$ python -q
>>> import numpy as np
>>> np.set_printoptions(precision=2, suppress=True, linewidth=140)
>>> X = np.load("x.npy")
>>> X
array([[  0.3, -18. ,   1.4],
       [  0.7,   4. ,   0.3],
       [ -0.6, -32. ,  -0.9],
       [ -1. ,  20. ,  -0.1]])
>>> # column 1 is much longer than the rest
>>> Uu, s, vt = np.linalg.svd(X)
>>> np.argmax(s[:-1] / (s[1:] + 1e-6)) + 1
np.int64(1)
>>> other = Uu[:, :1] @ np.diag(s[:1]) @ vt[:1]
>>> np.linalg.matrix_rank(X, rtol=0.05)
np.int64(1)
>>> np.round(np.abs(X - other).max(), 2)
np.float64(1.43)
>>> round(np.linalg.norm(X - other, 2), 2), round(float(s[1]), 2)
(np.float64(1.94), 1.94)
>>> other = np.array([[1, 2], [1, 3]])
>>> cent = np.kron(other, X)
>>> np.linalg.matrix_rank(cent)
np.int64(6)
>>> cent
array([[  0.3, -18. ,   1.4,   0.6, -36. ,   2.8],
       [  0.7,   4. ,   0.3,   1.4,   8. ,   0.6],
       [ -0.6, -32. ,  -0.9,  -1.2, -64. ,  -1.8],
       [ -1. ,  20. ,  -0.1,  -2. ,  40. ,  -0.2],
       [  0.3, -18. ,   1.4,   0.9, -54. ,   4.2],
       [  0.7,   4. ,   0.3,   2.1,  12. ,   0.9],
       [ -0.6, -32. ,  -0.9,  -1.8, -96. ,  -2.7],
       [ -1. ,  20. ,  -0.1,  -3. ,  60. ,  -0.3]])
>>> round(np.log10(np.linalg.cond(X)))
2
>>> [round(float(x), 2) for x in np.linalg.svd(X, compute_uv=False)[:3]]
[42.0, 1.94, 1.02]
>>> np.linalg.cond(X) > 100
np.False_
>>> O, _ = np.linalg.qr(np.array([[-0.6, -1.3, -0.7], [0.2, -0.2, -0.5], [1.4, 0.7, 1.3]]))
>>> feats = 4 * O
>>> feats
array([[-1.56, -3.51,  1.11],
       [ 0.52, -1.41, -3.71],
       [ 3.65, -1.3 ,  1.01]])
>>> rng = np.random.default_rng(29835)
>>> z = rng.permutation(3)
>>> z
array([2, 0, 1])
>>> other = feats[z][:, z]
>>> other
array([[ 1.01,  3.65, -1.3 ],
       [ 1.11, -1.56, -3.51],
       [-3.71,  0.52, -1.41]])
>>> np.round(np.trace(other), 2)
np.float64(-1.96)
>>> K = np.load("m.npy")
>>> K
array([[ 3, -3,  3, -3],
       [-2, -2, -2, -2],
       [ 3, -3,  3, -3],
       [-2, -2, -2, -2]])
>>> round(np.linalg.det(2 * K), 2), round(np.linalg.det(K), 2)
(np.float64(0.0), np.float64(0.0))
>>> round(np.linalg.det(K.T), 2)
np.float64(0.0)
>>> np.einsum("ii->", K)
np.int64(2)
>>> np.round(np.linalg.eigvals(K), 2) + 0
array([ 8.,  0., -6.,  0.])
>>> vec = np.array([1, 1, -1, -1])
>>> (K * vec).sum(axis=1)
array([0, 0, 0, 0])
>>> K * vec
array([[ 3, -3, -3,  3],
       [-2, -2,  2,  2],
       [ 3, -3, -3,  3],
       [-2, -2,  2,  2]])
>>> K @ (2 * vec)
array([0, 0, 0, 0])
>>> K @ vec
array([0, 0, 0, 0])
>>> hat = np.triu(np.array([[1, -2, 2, 2], [-2, -1, -2, 0], [1, -2, -1, 0], [0, 2, -2, 2]]), 1) + np.eye(4)
>>> other = hat @ K @ np.linalg.inv(hat)
>>> np.linalg.matrix_rank(other)
np.int64(2)
>>> round(np.linalg.det(other), 2)
np.float64(0.0)
